% python3 -q
>>> import numpy as np
>>> from numpy import linalg as LA
>>> np.set_printoptions(suppress=True, linewidth=200)
>>> mat = np.array([[1, 0], [0, 1]])
>>> # triangular: eigenvalues sit on the diagonal
>>> low = LA.cholesky(mat)
>>> low
array([[1., 0.],
       [0., 1.]])
>>> np.diag(low) ** 2
array([1., 1.])
>>> LA.eigvalsh(mat).min() > 0
np.True_
>>> mat / np.sqrt(np.outer(np.diag(mat), np.diag(mat)))
array([[1., 0.],
       [0., 1.]])
>>> W0 = np.load("arr.npy")
>>> W0
array([[  0.1 ,   0.05],
       [  5.03,   1.79],
       [-10.15,  -4.  ]])
>>> U, sv, VT = LA.svd(W0)
>>> np.argmax(sv[:-1] / (sv[1:] + 1e-6)) + 1
np.int64(1)
>>> B = U[:, :1] @ np.diag(sv[:1]) @ VT[:1]
>>> B.round(2)
array([[  0.1 ,   0.04],
       [  4.98,   1.92],
       [-10.18,  -3.93]])
>>> LA.matrix_rank(B)
np.int64(1)
>>> np.round(LA.norm(W0 - B) / LA.norm(W0), 2)
np.float64(0.01)
>>> np.round(LA.norm(W0 - B, 2), 2), np.round(sv[1], 2)
(np.float64(0.16), np.float64(0.16))
>>> hat = W0 @ LA.solve(W0.T @ W0, W0.T)
>>> np.round(LA.eigvalsh(hat), 2) + 0
array([0., 1., 1.])
>>> np.round(hat @ W0[:, 1], 2)
array([ 0.05,  1.79, -4.  ])
>>> np.round(np.diag(hat), 2) + 0
array([0., 1., 1.])
>>> round(np.trace(hat), 2)
np.float64(2.0)
>>> vec = np.array([2, 0])
>>> np.sign((W0 @ vec).round(6))
array([ 1.,  1., -1.])
>>> rng = np.random.default_rng(286)
>>> K = np.eye(4, dtype=int)[rng.permutation(4)]
>>> K
array([[1, 0, 0, 0],
       [0, 1, 0, 0],
       [0, 0, 1, 0],
       [0, 0, 0, 1]])
>>> # a transition matrix
>>> [int(LA.matrix_rank(LA.matrix_power(K, p))) for p in range(1, 5)]
[4, 4, 4, 4]
>>> K @ K
array([[1, 0, 0, 0],
       [0, 1, 0, 0],
       [0, 0, 1, 0],
       [0, 0, 0, 1]])
>>> np.round(np.sort(LA.eigvals(K)), 2)
array([1., 1., 1., 1.])
>>> vec = np.array([2, 1, -2, 2])
>>> np.round(np.abs(LA.eigvals(K)), 2)
array([1., 1., 1., 1.])
>>> np.round(LA.inv(K), 2)
array([[1., 0., 0., 0.],
       [0., 1., 0., 0.],
       [0., 0., 1., 0.],
       [0., 0., 0., 1.]])
>>> round(LA.det(K), 2)
np.float64(1.0)
>>> 4 - LA.matrix_rank(K - np.eye(4), tol=1e-8)
np.int64(4)
>>> vec = np.array([2, 2, -3, 3])
>>> K @ K @ vec
array([ 2,  2, -3,  3])
>>> np.eye(4) - K
array([[0., 0., 0., 0.],
       [0., 0., 0., 0.],
       [0., 0., 0., 0.],
       [0., 0., 0., 0.]])
>>> K @ vec
array([ 2,  2, -3,  3])
>>> (vec - K @ vec) @ (K @ vec)
np.int64(0)
>>> ang = np.radians(135)
>>> Rm = np.eye(4)
>>> Rm[2, 2] = Rm[0, 0] = np.cos(ang)
>>> Rm[2, 0], Rm[0, 2] = -np.sin(ang), np.sin(ang)
>>> Rm.round(2)
array([[-0.71,  0.  ,  0.71,  0.  ],
       [ 0.  ,  1.  ,  0.  ,  0.  ],
       [-0.71,  0.  , -0.71,  0.  ],
       [ 0.  ,  0.  ,  0.  ,  1.  ]])
>>> B = K @ Rm.T
>>> np.round(LA.svd(K, compute_uv=False), 2), np.round(LA.svd(B, compute_uv=False), 2)
(array([1., 1., 1., 1.]), array([1., 1., 1., 1.]))
>>> np.round(np.abs(B - K).max(axis=0), 2)
array([1.71, 0.  , 1.71, 0.  ])
>>> m1 = np.loadtxt("w.csv", delimiter=",")
>>> m1.round(2)
array([[ 0.23, -0.69, -0.69],
       [-0.69,  0.38, -0.62],
       [-0.69, -0.62,  0.38]])
>>> # equal to its transpose
>>> np.round(LA.eigvalsh(m1).min(), 2)
np.float64(-1.0)
>>> np.all(LA.eigvalsh(m1) > 0)
np.False_
>>> try:
...     LA.cholesky(m1)
... except LA.LinAlgError as e:
...     print(e)
... 
Matrix is not positive definite
>>> [round(float(LA.det(m1[:i, :i])), 2) + 0 for i in range(1, 4)]
[0.23, -0.38, -1.0]
>>> np.einsum("ii->", m1)
np.float64(1.0)
>>> np.einsum("ij,ji->", m1, m1)
np.float64(3.0)
>>> np.round(np.kron(np.eye(2, dtype=int), m1), 2)
array([[ 0.23, -0.69, -0.69,  0.  , -0.  , -0.  ],
       [-0.69,  0.38, -0.62, -0.  ,  0.  , -0.  ],
       [-0.69, -0.62,  0.38, -0.  , -0.  ,  0.  ],
       [ 0.  , -0.  , -0.  ,  0.23, -0.69, -0.69],
       [-0.  ,  0.  , -0.  , -0.69,  0.38, -0.62],
       [-0.  , -0.  ,  0.  , -0.69, -0.62,  0.38]])
>>> round(float(LA.det(2 * m1)), 2), round(LA.det(m1), 2)
(-8.0, np.float64(-1.0))
>>> round(LA.det(m1.T), 2)
np.float64(-1.0)
